$ python -q
>>> import numpy as np
>>> np.set_printoptions(suppress=True, linewidth=160)
>>> def rnd(a):
...     return np.round(a, 3) + 0
... 
>>> A = np.load("out3.npy")
>>> A
array([[32, 50, 26, 14, 18],
       [24, 70, 26, 56, 72],
       [24, 30, 18,  0,  0],
       [32, 55, 27, 21, 27],
       [28, 40, 22,  7,  9],
       [16, 50, 18, 42, 54],
       [24, 30, 18,  0,  0]])
>>> out = A[0, 0] * A[1:] - np.outer(A[1:, 0], A[0])
>>> out
array([[   0, 1040,  208, 1456, 1872],
       [   0, -240,  -48, -336, -432],
       [   0,  160,   32,  224,  288],
       [   0, -120,  -24, -168, -216],
       [   0,  800,  160, 1120, 1440],
       [   0, -240,  -48, -336, -432]])
>>> np.flatnonzero(~out.round(6).any(axis=1))
array([], dtype=int64)
>>> np.linalg.matrix_rank(out), np.linalg.matrix_rank(A)
(np.int64(1), np.int64(2))
>>> A[:, 0] / A[0, 0]
array([1.   , 0.75 , 0.75 , 1.   , 0.875, 0.5  , 0.75 ])
>>> vec = np.array([-2, -1, -2, 2, -2])
>>> a = np.maximum(out @ vec, 0)
>>> a
array([  0, 528,   0, 264,   0, 528])
>>> np.flatnonzero(a > 1e-9)
array([1, 3, 5])
>>> out.T @ a
array([      0, -285120,  -57024, -399168, -513216])
>>> np.tanh(out @ vec)
array([-1.,  1., -1.,  1., -1.,  1.])
>>> rnd(A @ np.linalg.pinv(A) @ A)
array([[32., 50., 26., 14., 18.],
       [24., 70., 26., 56., 72.],
       [24., 30., 18.,  0.,  0.],
       [32., 55., 27., 21., 27.],
       [28., 40., 22.,  7.,  9.],
       [16., 50., 18., 42., 54.],
       [24., 30., 18.,  0.,  0.]])
>>> np.abs(np.diag(np.linalg.qr(A)[1])) > 1e-9
array([ True,  True, False, False, False])
>>> np.linalg.lstsq(A[:-1].T, A[-1])[2]
np.int32(2)
>>> J = np.load("sample5.npy")
>>> print(J)
[[ 1 -2  4 -8]
 [ 1 -1  1 -1]
 [ 1  0  0  0]
 [ 1  1  1  1]
 [ 1  2  4  8]
 [ 1  3  9 27]
 [ 1  4 16 64]]
>>> out = np.c_[J[:, :1] @ np.array([[-2]]), np.array([2, -4, -8, -6, 8, 9, -5])]
>>> out
array([[-2,  2],
       [-2, -4],
       [-2, -8],
       [-2, -6],
       [-2,  8],
       [-2,  9],
       [-2, -5]])
>>> rnd(np.linalg.lstsq(J, out[:, 0])[0])
array([-2.,  0.,  0.,  0.])
>>> np.linalg.matrix_rank(out)
np.int64(2)
>>> vec = np.array([-2, 5, -6, -9])
>>> rhs = J @ vec
>>> rhs
array([  36,   -4,   -2,  -12,  -88, -284, -654])
>>> rng = np.random.default_rng(51590)
>>> rhs = rhs + 0.05 * rng.normal(size=7)
>>> print(rnd(rhs))
[  35.909   -4.02    -1.998  -11.96   -88.039 -284.041 -653.919]
>>> beta, *_ = np.linalg.lstsq(J, rhs)
>>> rnd(beta)
array([-1.983,  4.992, -6.021, -8.994])
>>> rnd(np.linalg.norm(rhs - J @ beta))
np.float64(0.059)
>>> rnd(J.T @ (rhs - J @ beta))
array([0., 0., 0., 0.])
>>> beta.round()
array([-2.,  5., -6., -9.])
>>> print(np.linalg.matrix_rank(J, rtol=0.1))
1
>>> print([round(float(x), 3) for x in np.linalg.svd(J, compute_uv=False)[:3]])
[72.879, 6.897, 2.67]
>>> print(rnd(np.linalg.norm(J, 2) / np.linalg.norm(J)))
0.995
>>> np.linalg.cond(J) > 100
np.False_
>>> Uu, sig, Vh = np.linalg.svd(J)
>>> rnd(sig)
array([72.879,  6.897,  2.67 ,  1.405])
>>> np.argmax(sig[:-1] / (sig[1:] + 1e-6)) + 1
np.int64(1)
>>> out = Uu[:, :1] @ np.diag(sig[:1]) @ Vh[:1]
>>> np.linalg.matrix_rank(J, rtol=0.05)
np.int64(2)
>>> np.linalg.matrix_rank(out)
np.int64(1)
>>> W = np.array([[-5, 1, -1, 2, -1, 3],
...     [-5, -3, 0, 2, 4, -3],
...     [5, 5, -5, 4, -5, 1],
...     [0, 3, 2, -4, 2, -2]])
>>> beta = np.array([1, -1, 1, 2, -2, -1])
>>> act = np.maximum(J @ W + beta, 0)
>>> rnd((act > 0).mean(axis=0))
array([0.714, 0.857, 0.286, 0.571, 0.429, 0.429])
>>> cent = np.array([[-1, 5], [6, -3], [8, -9], [2, 3], [7, -5], [1, -5]])
>>> act @ cent
array([[  110,   128],
       [   52,     5],
       [   10,     2],
       [   42,     3],
       [  229,   -89],
       [  874,  -392],
       [ 2315, -1237]])
>>> (act @ cent).round(6).argmax(axis=1)
array([1, 0, 0, 0, 0, 0, 0])
>>> print(W @ cent)
[[  3 -23]
 [ 16 -15]
 [-41  87]
 [ 38 -39]]
>>> out = np.array([[5, 2, -4, 4], [-4, 3, -5, 5]])
>>> F = np.block([[np.zeros((2, 2)), out], [out.T, np.zeros((4, 4))]])
>>> F
array([[ 0.,  0.,  5.,  2., -4.,  4.],
       [ 0.,  0., -4.,  3., -5.,  5.],
       [ 5., -4.,  0.,  0.,  0.,  0.],
       [ 2.,  3.,  0.,  0.,  0.,  0.],
       [-4., -5.,  0.,  0.,  0.,  0.],
       [ 4.,  5.,  0.,  0.,  0.,  0.]])
>>> # null space of dimension 2
>>> print(np.linalg.lstsq(F[:-1].T, F[-1])[2])
4
>>> np.abs(np.diag(np.linalg.qr(F)[1])) > 1e-9
array([ True,  True,  True,  True, False, False])
>>> print(np.allclose(F[:-1].T @ np.linalg.lstsq(F[:-1].T, F[-1])[0], F[-1]))
True
>>> rnd(np.trace(np.linalg.pinv(F) @ F))
np.float64(4.0)
>>> Uu, sig, Vh = np.linalg.svd(F)
>>> rnd(sig)
array([9.743, 9.743, 6.409, 6.409, 0.   , 0.   ])
>>> out = Uu[:, :4] @ np.diag(sig[:4]) @ Vh[:4]
>>> rnd(np.linalg.norm(F - out) / np.linalg.norm(F))
np.float64(0.0)
>>> np.linalg.matrix_rank(out)
np.int64(4)
>>> np.linalg.matrix_rank(F, rtol=0.05)
np.int64(4)
>>> print(rnd(out))
[[ 0.  0.  5.  2. -4.  4.]
 [ 0.  0. -4.  3. -5.  5.]
 [ 5. -4.  0.  0.  0.  0.]
 [ 2.  3.  0.  0.  0.  0.]
 [-4. -5.  0.  0.  0.  0.]
 [ 4.  5.  0.  0.  0.  0.]]
>>> print(rnd(np.abs(F - out).max()))
0.0
>>> rank = np.linalg.matrix_rank(F)
>>> rank
np.int64(4)
>>> N = np.linalg.svd(F)[2][rank:].T
>>> [int(np.linalg.matrix_rank(np.delete(F, i, axis=0))) for i in range(6)]
[3, 3, 4, 4, 4, 4]
>>> rnd(F @ N)
array([[0., 0.],
       [0., 0.],
       [0., 0.],
       [0., 0.],
       [0., 0.],
       [0., 0.]])
>>> rnd(N @ N.T)
array([[ 0.   ,  0.   ,  0.   ,  0.   ,  0.   ,  0.   ],
       [ 0.   ,  0.   ,  0.   ,  0.   ,  0.   ,  0.   ],
       [ 0.   ,  0.   ,  0.002,  0.042,  0.012, -0.012],
       [ 0.   ,  0.   ,  0.042,  0.862,  0.242, -0.242],
       [ 0.   ,  0.   ,  0.012,  0.242,  0.568,  0.432],
       [ 0.   ,  0.   , -0.012, -0.242,  0.432,  0.568]])
>>> [int(np.linalg.matrix_rank(F[:, :j + 1])) for j in range(6)]
[1, 2, 3, 4, 4, 4]
>>> print(N.shape)
(6, 2)
>>> t3 = np.stack([F, 3 * F, F[::-1]])
>>> np.einsum("bij,cij->bc", t3, t3)
array([[ 272.,  816.,   -4.],
       [ 816., 2448.,  -12.],
       [  -4.,  -12.,  272.]])
>>> (t3 @ F.T).shape
(3, 6, 6)
>>> np.linalg.matrix_rank(t3)
array([4, 4, 4])
>>> print(rnd(np.linalg.det(t3)))
[0. 0. 0.]
>>> Uu, sig, Vh = np.linalg.svd(F)
>>> vecs = Vh[:(sig > 1e-8).sum()]
>>> vec = F[0] + -2 * F[2] + rng.integers(2) * np.eye(6)[0]
>>> print(vec)
[-9.  8.  5.  2. -4.  4.]
>>> np.linalg.matrix_rank(np.vstack([F, vec]))
np.int64(4)
>>> rnd(np.linalg.norm(vec - vecs.T @ vecs @ vec))
np.float64(0.0)
>>> print(rnd(np.diag(vecs.T @ vecs)))
[1.    1.    0.998 0.138 0.432 0.432]
>>> np.allclose(vecs.T @ vecs @ vec, vec)
True
>>> out = np.array([[1, -2, -4, 0], [1, 2, 5, -3], [2, 5, -3, 0], [5, 5, -1, -1]])
>>> X = np.triu(out)
>>> X
array([[ 1, -2, -4,  0],
       [ 0,  2,  5, -3],
       [ 0,  0, -3,  0],
       [ 0,  0,  0, -1]])
>>> [int(np.linalg.matrix_rank(np.linalg.matrix_power(X, p))) for p in range(1, 5)]
[4, 4, 4, 4]
>>> print(X @ X)
[[ 1 -6 -2  6]
 [ 0  4 -5 -3]
 [ 0  0  9  0]
 [ 0  0  0  1]]
>>> vec = np.array([2, 1, -2, 2])
>>> rhs = X @ vec
>>> rhs
array([  8, -14,   6,  -2])
>>> rnd(np.linalg.solve(X, rhs))
array([ 2.,  1., -2.,  2.])
>>> data = np.array([[-3, 1, -1, 0],
...     [1, 1, 3, 1],
...     [1, 0, 2, 1],
...     [0, 2, -3, -1],
...     [-2, 1, -2, 3],
...     [-3, 0, 1, 3]])
>>> data[-1] = data[0] + -2 * data[1]
>>> data
array([[-3,  1, -1,  0],
       [ 1,  1,  3,  1],
       [ 1,  0,  2,  1],
       [ 0,  2, -3, -1],
       [-2,  1, -2,  3],
       [-5, -1, -7, -2]])
>>> f, v = data[2], data[1]
>>> f @ v
np.int64(8)
>>> f @ f
np.int64(6)
>>> pr = (f @ v) / (f @ f) * f
>>> print(rnd((v - pr) @ f))
0.0
>>> lab = rng.permutation(4)
>>> out = data[:, lab] * rng.choice([-1, 1], 4)
>>> out
array([[-1, -1, -3,  0],
       [ 3, -1,  1,  1],
       [ 2,  0,  1,  1],
       [-3, -2,  0, -1],
       [-2, -1, -2,  3],
       [-7,  1, -5, -2]])
>>> Uu, _, Vh = np.linalg.svd(data.T @ out)
>>> rnd(np.linalg.lstsq(data, out)[0])
array([[ 0.,  0.,  1.,  0.],
       [ 0., -1.,  0.,  0.],
       [ 1.,  0.,  0.,  0.],
       [ 0.,  0.,  0.,  1.]])
>>> vec = np.array([-5, -3, -9, -9])
>>> a = np.maximum(data @ vec, 0)
>>> a
array([ 21,   0,   0,  30,   0, 109])
>>> out = data + rng.integers(-2, 3, (6, 1)) @ rng.integers(-2, 3, (1, 4))
>>> out
array([[-5,  1, -5,  2],
       [-1,  1, -1,  3],
       [ 0,  0,  0,  2],
       [ 0,  2, -3, -1],
       [ 0,  1,  2,  1],
       [-5, -1, -7, -2]])
>>> print(np.linalg.matrix_rank(out - data, tol=1e-8))
1
>>> P = data @ np.linalg.solve(data.T @ data, data.T)
>>> rnd(np.diag(P))
array([0.832, 0.328, 0.085, 0.972, 0.988, 0.796])
>>> rnd((np.eye(6) - P) @ data)
array([[0., 0., 0., 0.],
       [0., 0., 0., 0.],
       [0., 0., 0., 0.],
       [0., 0., 0., 0.],
       [0., 0., 0., 0.],
       [0., 0., 0., 0.]])
>>> print(np.allclose(P @ P, P))
True
>>> mat = np.loadtxt("w.csv", delimiter=",")
>>> mat
array([[ -1.,  -2.,   0.,  -1.,   0.,  -1.,  -2.],
       [ -2.,  -3.,  -2.,  -1.,  -1.,   1.,  -2.],
       [  0.,  -1.,  -3.,   0.,  -2.,   0.,  -1.],
       [ -1.,  -2.,  -5.,  -2.,  -1.,   1.,  -1.],
       [ -3.,   0.,  -3.,  -1.,   1.,   3.,  -1.],
       [ -5.,  -2.,  -5.,   1.,   0.,   5.,  -3.],
       [ -5.,  -3.,  -6.,   3.,  -1.,   7.,  -3.],
       [ -6.,  -2.,  -7.,   1.,  -3.,   5.,  -4.],
       [ -4.,  -4.,  -6.,   1.,  -4.,   5.,  -5.],
       [ -4.,  -3.,  -5.,  -1.,  -3.,   4.,  -5.],
       [ -5.,  -3.,  -6.,  -1.,  -3.,   3.,  -4.],
       [ -7.,  -2.,  -8.,  -3.,  -3.,   2.,  -2.],
       [ -9.,  -4., -10.,  -3.,  -4.,   3.,  -3.],
       [-10.,  -4.,  -8.,  -2.,  -2.,   1.,  -2.],
       [-10.,  -2.,  -7.,  -2.,  -3.,   3.,   0.],
       [ -8.,  -1.,  -5.,  -4.,  -4.,   2.,   2.],
       [-10.,   1.,  -4.,  -3.,  -2.,   0.,   4.],
       [ -8.,   2.,  -5.,  -2.,  -1.,  -1.,   3.],
       [ -8.,   0.,  -3.,   0.,   0.,  -3.,   4.],
       [ -7.,  -1.,  -4.,  -2.,   1.,  -4.,   2.],
       [ -7.,  -3.,  -4.,  -3.,   0.,  -3.,   2.],
       [ -6.,  -3.,  -6.,  -3.,   2.,  -1.,   1.],
       [ -4.,  -4.,  -4.,  -4.,   1.,  -3.,   2.],
       [ -4.,  -4.,  -6.,  -6.,   0.,  -1.,   3.],
       [ -3.,  -5.,  -8.,  -8.,  -1.,  -1.,   2.],
       [ -2.,  -4.,  -7.,  -9.,  -1.,  -3.,   4.],
       [  0.,  -3.,  -7., -11.,  -1.,  -4.,   4.],
       [  2.,  -5.,  -6., -11.,  -1.,  -3.,   4.],
       [  3.,  -4.,  -4., -10.,   0.,  -5.,   4.],
       [  2.,  -6.,  -3.,  -9.,   1.,  -6.,   4.],
       [  3.,  -7.,  -4.,  -8.,   0.,  -6.,   6.]])
>>> d = np.linalg.norm(mat[:, None] - mat[None], axis=-1)
>>> rnd(d[:5, :5])
array([[0.   , 3.317, 4.243, 5.657, 5.916],
       [3.317, 0.   , 3.606, 3.606, 4.472],
       [4.243, 3.606, 0.   , 3.464, 5.385],
       [5.657, 3.606, 3.464, 0.   , 4.583],
       [5.916, 4.472, 5.385, 4.583, 0.   ]])
>>> np.flatnonzero(d[28] < d.mean() / 2)
array([26, 27, 28, 29, 30])
>>> print(np.unravel_index(d.round(6).argmax(), d.shape))
(np.int64(6), np.int64(30))
>>> print(np.linalg.matrix_rank(d ** 2))
9
>>> (d + 1e9 * np.eye(31)).round(6).argmin(axis=1)
array([ 1,  0,  3,  2,  1,  6,  5,  8,  9, 10,  9, 12, 11, 14, 13, 14, 17, 16, 19, 20, 19, 20, 20, 24, 23, 26, 25, 26, 29, 28, 29])
>>> Q, r_ = np.linalg.qr(mat)
>>> print(rnd(Q.T @ Q))
[[1. 0. 0. 0. 0. 0. 0.]
 [0. 1. 0. 0. 0. 0. 0.]
 [0. 0. 1. 0. 0. 0. 0.]
 [0. 0. 0. 1. 0. 0. 0.]
 [0. 0. 0. 0. 1. 0. 0.]
 [0. 0. 0. 0. 0. 1. 0.]
 [0. 0. 0. 0. 0. 0. 1.]]
>>> print(np.allclose(r_.T @ r_, mat.T @ mat))
True
>>> Q.shape, r_.shape
((31, 7), (7, 7))
>>> print(rnd(abs(r_[0, 0])), rnd(np.linalg.norm(mat[:, 0])))
31.385 31.385
>>> vec = np.array([-2, -2, 3, 2, 2, -3, 1])
>>> rhs = mat @ vec
>>> rhs
array([  5.,  -5., -12., -19., -13., -17., -22., -28., -28., -26., -23., -26., -30.,  -9., -16., -17.,   0.,  -3.,  20.,  16.,  13.,   2.,   9.,  -8., -21.,
       -16., -23., -23., -11.,   5.,   4.])
>>> rnd(np.linalg.solve(mat.T @ mat, mat.T @ rhs))
array([-2., -2.,  3.,  2.,  2., -3.,  1.])
>>> rhs = rhs + 0.02 * rng.normal(size=31)
>>> rnd(rhs)
array([  5.021,  -4.998, -11.99 , -19.013, -13.026, -17.019, -22.005, -27.973, -27.978, -26.001, -22.998, -25.998, -29.999,  -9.032, -16.02 , -17.014,  -0.022,
        -3.005,  20.002,  16.026,  13.022,   1.997,   8.992,  -8.001, -21.01 , -15.968, -23.012, -23.026, -10.94 ,   5.033,   3.96 ])
>>> beta, *_ = np.linalg.lstsq(mat, rhs)
>>> rnd(np.linalg.norm(rhs - mat @ beta))
np.float64(0.107)
>>> rnd(mat.T @ (rhs - mat @ beta))
array([0., 0., 0., 0., 0., 0., 0.])
